$ python -q
>>> import numpy as np
>>> np.set_printoptions(precision=4, suppress=True, linewidth=140, legacy="1.25")
>>> rd = lambda a: np.round(a, 4) + 0
>>> rng = np.random.default_rng(614)
>>> E = np.triu(rng.random((4, 4)) < 0.6, 1).astype(int)
>>> E = E + E.T
>>> E
array([[0, 1, 1, 0],
       [1, 0, 0, 1],
       [1, 0, 0, 0],
       [0, 1, 0, 0]])
>>> A2 = np.array([[-2, 0], [1, 3], [1, 0], [3, -2]])
>>> np.einsum("ik,kj->ji", E, A2)
array([[ 2,  1, -2,  1],
       [ 3, -2,  0,  3]])
>>> np.einsum("ij,ij->i", E, E)
array([2, 2, 1, 1])
>>> A2.T @ E.T
array([[ 2,  1, -2,  1],
       [ 3, -2,  0,  3]])
>>> np.einsum("ik,kj->ij", E, A2)
array([[ 2,  3],
       [ 1, -2],
       [-2,  0],
       [ 1,  3]])
>>> np.einsum("ij->j", E)
array([2, 2, 1, 1])
>>> np.linalg.matrix_rank(E @ A2)
2
>>> K = np.load("arr.npy")
>>> rd(K)
array([[ 1.1563, -0.3003, -0.5556,  0.1629],
       [-0.3003,  1.2918,  0.3216,  0.1148],
       [-0.5556,  0.3216,  1.0238,  0.54  ],
       [ 0.1629,  0.1148,  0.54  ,  0.528 ]])
>>> vals, evecs = np.linalg.eigh(K)
>>> vec = np.array([1, 0, 3, 2])
>>> rd(np.linalg.eigvalsh(K[1:, 1:]))
array([0.176 , 1.    , 1.6677])
>>> rd(evecs * np.maximum(vals, 0) @ evecs.T)
array([[ 1.1563, -0.3003, -0.5556,  0.1629],
       [-0.3003,  1.2918,  0.3216,  0.1148],
       [-0.5556,  0.3216,  1.0238,  0.54  ],
       [ 0.1629,  0.1148,  0.54  ,  0.528 ]])
>>> rd(evecs * np.abs(vals) @ evecs.T)
array([[ 1.1563, -0.3003, -0.5556,  0.1629],
       [-0.3003,  1.2918,  0.3216,  0.1148],
       [-0.5556,  0.3216,  1.0238,  0.54  ],
       [ 0.1629,  0.1148,  0.54  ,  0.528 ]])
>>> (np.sign(evecs[:, -1].round(6)) == np.sign(evecs[0, -1].round(6))).astype(int)
array([1, 0, 0, 0])
>>> U, sv, VT = np.linalg.svd(K)
>>> evecs = VT[:(sv > 1e-8).sum()]
>>> vec = K[3] + 3 * K[0] + rng.integers(2) * np.eye(4)[3]
>>> rd(vec)
array([ 3.6318, -0.7861, -1.1268,  2.0166])
>>> rd(np.linalg.norm(vec - evecs.T @ evecs @ vec))
0.7162
>>> np.linalg.matrix_rank(np.vstack([K, vec]))
4
>>> np.allclose(evecs.T @ evecs @ vec, vec)
False
>>> rd(np.linalg.det(K[::-1]))
0.0
>>> rd(np.linalg.eigvals(K).sum().real)
4.0
>>> rd(np.kron(np.eye(2, dtype=int), K))
array([[ 1.1563, -0.3003, -0.5556,  0.1629,  0.    ,  0.    ,  0.    ,  0.    ],
       [-0.3003,  1.2918,  0.3216,  0.1148,  0.    ,  0.    ,  0.    ,  0.    ],
       [-0.5556,  0.3216,  1.0238,  0.54  ,  0.    ,  0.    ,  0.    ,  0.    ],
       [ 0.1629,  0.1148,  0.54  ,  0.528 ,  0.    ,  0.    ,  0.    ,  0.    ],
       [ 0.    ,  0.    ,  0.    ,  0.    ,  1.1563, -0.3003, -0.5556,  0.1629],
       [ 0.    ,  0.    ,  0.    ,  0.    , -0.3003,  1.2918,  0.3216,  0.1148],
       [ 0.    ,  0.    ,  0.    ,  0.    , -0.5556,  0.3216,  1.0238,  0.54  ],
       [ 0.    ,  0.    ,  0.    ,  0.    ,  0.1629,  0.1148,  0.54  ,  0.528 ]])
>>> rd(np.linalg.det(K.T))
0.0
>>> np.allclose(K[:-1].T @ np.linalg.lstsq(K[:-1].T, K[-1])[0], K[-1])
True
>>> rd(np.trace(np.linalg.pinv(K) @ K))
3.0
>>> rd(K @ np.linalg.pinv(K) @ K)
array([[ 1.1563, -0.3003, -0.5556,  0.1629],
       [-0.3003,  1.2918,  0.3216,  0.1148],
       [-0.5556,  0.3216,  1.0238,  0.54  ],
       [ 0.1629,  0.1148,  0.54  ,  0.528 ]])
>>> np.linalg.lstsq(K[:-1].T, K[-1])[2]
3
>>> arr = np.load("out10.npy")
>>> arr
array([[0, 1],
       [1, 0]])
>>> arr.T @ arr
array([[1, 0],
       [0, 1]])
>>> arr @ arr.T
array([[1, 0],
       [0, 1]])
>>> rd(np.linalg.svd(arr, compute_uv=False))
array([1., 1.])
>>> rd(np.linalg.norm(arr, axis=0))
array([1., 1.])
>>> vec = np.array([4, 1, -5, 5])
>>> y = E @ vec
>>> y
array([-4,  9,  4,  1])
>>> rd(np.linalg.solve(E.T, E[3]))
array([0., 0., 0., 1.])
>>> rd(np.linalg.solve(E, -3 * y))
array([-12.,  -3.,  15., -15.])
>>> W0 = np.load("sample9.npy")
>>> W0
array([[ 1, -1,  2, -2],
       [ 0,  2,  1, -2],
       [ 0,  0,  1,  0],
       [ 0,  0,  0,  1]])
>>> W0.ravel(order="F")
array([ 1,  0,  0,  0, -1,  2,  0,  0,  2,  1,  1,  0, -2, -2,  0,  1])
>>> W0.reshape(4, 5)
Traceback (most recent call last):
  File "<python-input-51>", line 1, in <module>
    W0.reshape(4, 5)
    ~~~~~~~~~~^^^^^^
ValueError: cannot reshape array of size 16 into shape (4,5)
>>> W0.reshape(-1, 2)
array([[ 1, -1],
       [ 2, -2],
       [ 0,  2],
       [ 1, -2],
       [ 0,  0],
       [ 1,  0],
       [ 0,  0],
       [ 0,  1]])
>>> W0.reshape(2, -1)
array([[ 1, -1,  2, -2,  0,  2,  1, -2],
       [ 0,  0,  1,  0,  0,  0,  0,  1]])
>>> t3 = W0.reshape(4, 2, -1)
>>> t3.shape
(4, 2, 2)
>>> A2 = np.array([[3]])
>>> cent = np.array([[2]])
>>> m1 = np.block([[A2, np.array([[-2]])], [np.zeros((1, 1)), cent]])
>>> m1
array([[ 3., -2.],
       [ 0.,  2.]])
>>> np.linalg.matrix_rank(m1 - m1[0, 0] * np.eye(2))
1
>>> np.prod(np.diag(m1)), rd(np.linalg.det(m1))
(6.0, 6.0)
>>> vals, evecs = np.linalg.eig(m1)
>>> rd(np.sort(np.linalg.eigvals(np.linalg.inv(m1))))
array([0.3333, 0.5   ])
>>> m1.ravel(order="F")
array([ 3.,  0., -2.,  2.])
>>> t3 = m1.reshape(2, 2, -1)
>>> np.einsum("ihd,ihd->ih", t3, t3)
array([[9., 4.],
       [0., 4.]])
>>> t3.shape
(2, 2, 1)
>>> np.swapaxes(t3, 1, 2)[1]
array([[0., 2.]])
>>> t3.sum(axis=1)
array([[1.],
       [2.]])
>>> np.einsum("ihd,jhd->hij", t3, t3).shape
(2, 2, 2)
>>> q, _ = np.linalg.qr(np.array([[1.9, -0.2, -1.0, -1.0],
...     [1.1, 0.5, 0.6, 1.5],
...     [1.2, -0.3, 0.5, -1.2],
...     [0.3, 0.1, -0.6, 0.5]]))
>>> X = q[:, :4]
>>> rd(X)
array([[-0.754 ,  0.2449,  0.5009, -0.3473],
       [-0.4365, -0.8494, -0.2887, -0.0676],
       [-0.4762,  0.4342, -0.6513,  0.4006],
       [-0.1191, -0.1731,  0.4915,  0.8452]])
>>> np.linalg.norm(X, axis=1).argmax()
0
>>> rd(np.linalg.norm(X, 2))
1.0
>>> rd(np.linalg.norm(X, 1)), rd(np.linalg.norm(X, np.inf))
(1.9324, 1.9623)
>>> rd(np.linalg.norm(X) ** 2 / np.linalg.norm(X, 2) ** 2)
4.0
>>> M = np.array([[-5, 0, -3, 5], [0, 5, 0, 0], [-5, 0, -5, -2], [4, 0, 2, -3]])
>>> rd(np.abs(np.linalg.svd(M)[2][-1]))
array([0.6342, 0.    , 0.7353, 0.2389])
>>> mat = np.load("test11.npy")
>>> mat
array([[-10.731 ,  -1.9342, -41.9828],
       [ -6.5622,  -1.6727, -28.4183],
       [ -5.0485,  -1.5503, -23.2805],
       [ -4.6705,  -1.516 , -21.9704],
       [ -0.8919,  -0.972 ,  -7.5077],
       [ -0.0406,  -0.5639,  -2.5881],
       [  0.0066,  -0.4859,  -2.0316],
       [  0.0184,  -0.1659,  -0.5207],
       [  0.0284,   0.1479,   0.46  ],
       [  0.4571,   0.4824,   2.0082],
       [  0.6765,   0.5639,   2.5879],
       [  1.0578,   0.6718,   3.5317],
       [  1.5438,   0.7774,   4.6808],
       [  3.1072,   1.0132,   8.241 ],
       [  3.3068,   1.0371,   8.6894],
       [ 18.046 ,   1.9278,  41.6071]])
>>> cent = mat[[12, 3]].astype(float)
>>> for _ in range(6):
...     labels = np.linalg.norm(mat[:, None] - cent, axis=-1).argmin(axis=1)
...     cent = np.array([mat[labels == j].mean(axis=0) for j in range(2)])
... 
>>> labels
array([1, 1, 1, 1, 0, 0, 0, 0, 0, 0, 0, 0, 0, 0, 0, 0])
>>> np.abs(cent[1] - cent[0]).argmax()
2
>>> rd(cent)
array([[  2.2763,   0.3695,   4.9298],
       [ -6.753 ,  -1.6683, -28.913 ]])
>>> rd(cent[1] - cent[0])
array([ -9.0294,  -2.0378, -33.8428])
>>> vec = np.array([2, -5, -2])
>>> y = mat @ vec
>>> rd(np.linalg.pinv(mat) @ mat)
array([[1., 0., 0.],
       [0., 1., 0.],
       [0., 0., 1.]])
>>> y = y + 0.1 * rng.normal(size=16)
>>> rd(y)
array([ 72.1665,  52.1703,  44.2548,  42.1676,  18.0041,   7.9006,   6.4347,   1.941 ,  -1.4251,  -5.5434,  -6.4567,  -8.328 , -10.0194,
       -15.4159, -15.8753, -56.7613])
>>> c, *_ = np.linalg.lstsq(mat, y)
>>> rd(mat.T @ (y - mat @ c))
array([0., 0., 0.])
>>> [round(float(np.linalg.norm(np.linalg.solve(mat.T @ mat + lam * np.eye(3), mat.T @ y))), 2) for lam in (0, 1, 10, 100)]
[5.67, 4.58, 3.01, 1.82]
>>> rd(c)
array([ 2.0068, -4.9101, -2.0073])
>>> rd(np.linalg.norm(y - mat @ c))
0.3247
